$ python -q
>>> import numpy as np
>>> np.set_printoptions(precision=1, suppress=True, linewidth=160, legacy="1.25")
>>> tidy = lambda a: np.round(a, 1) + 0
>>> m1 = np.loadtxt("sample17.csv", delimiter=",")
>>> m1
array([[4., 3., 4.],
       [0., 2., 1.],
       [0., 3., 2.]])
>>> u = np.array([0, 2])
>>> np.polyval(u, m1[2])
array([2., 2., 2.])
>>> np.cross(m1[2, :3], m1[1, :3])
array([-1.,  0.,  0.])
>>> vals, vecs = np.linalg.eig(m1)
>>> tidy(np.sort(np.linalg.eigvals(m1.T)))
array([0.3, 3.7, 4. ])
>>> print(tidy(np.sort(np.linalg.eigvals(m1 @ m1))))
[ 0.1 13.9 16. ]
>>> M2 = np.linalg.inv(m1)
>>> tidy(M2)
array([[ 0.2,  1.5, -1.3],
       [ 0. ,  2. , -1. ],
       [ 0. , -3. ,  2. ]])
>>> np.allclose(M2, m1.T)
False
>>> print(tidy(np.linalg.det(m1) * np.linalg.det(M2)))
1.0
>>> tidy(np.linalg.det(m1) * M2)
array([[  1.,   6.,  -5.],
       [  0.,   8.,  -4.],
       [  0., -12.,   8.]])
>>> tidy(np.linalg.cond(m1))
33.7
>>> blk = np.stack([m1, -1 * m1, m1[::-1]])
>>> blk.shape
(3, 3, 3)
>>> tidy(np.linalg.norm(blk, axis=(1, 2)))
array([7.7, 7.7, 7.7])
>>> np.linalg.matrix_rank(blk)
array([3, 3, 3])
>>> np.einsum("bij,cij->bc", blk, blk)
array([[ 59., -59.,  39.],
       [-59.,  59., -39.],
       [ 39., -39.,  59.]])
>>> (blk @ m1.T).shape
(3, 3, 3)
>>> tidy(np.linalg.det(blk))
array([ 4., -4., -4.])
>>> F = np.load("arr.npy")
>>> F
array([[ 2,  0,  0,  0,  0,  0,  0,  0,  0,  0],
       [ 0, -1,  0,  0,  0,  0,  0,  0,  0,  0],
       [ 0,  0,  0,  0,  0,  0,  0,  0,  0,  0],
       [ 0,  0,  0,  1,  0,  0,  0,  0,  0,  0],
       [ 0,  0,  0,  0,  3,  0,  0,  0,  0,  0],
       [ 0,  0,  0,  0,  0,  3,  0,  0,  0,  0],
       [ 0,  0,  0,  0,  0,  0, -1,  0,  0,  0],
       [ 0,  0,  0,  0,  0,  0,  0, -1,  0,  0],
       [ 0,  0,  0,  0,  0,  0,  0,  0,  3,  0],
       [ 0,  0,  0,  0,  0,  0,  0,  0,  0,  0]])
>>> # symmetric
>>> u = np.array([0, 0])
>>> np.convolve(F[8], u)
array([0, 0, 0, 0, 0, 0, 0, 0, 0, 0, 0])
>>> print(np.correlate(F[8], F[7], "full"))
[ 0  0  0  0  0  0  0  0  0  0 -3  0  0  0  0  0  0  0  0]
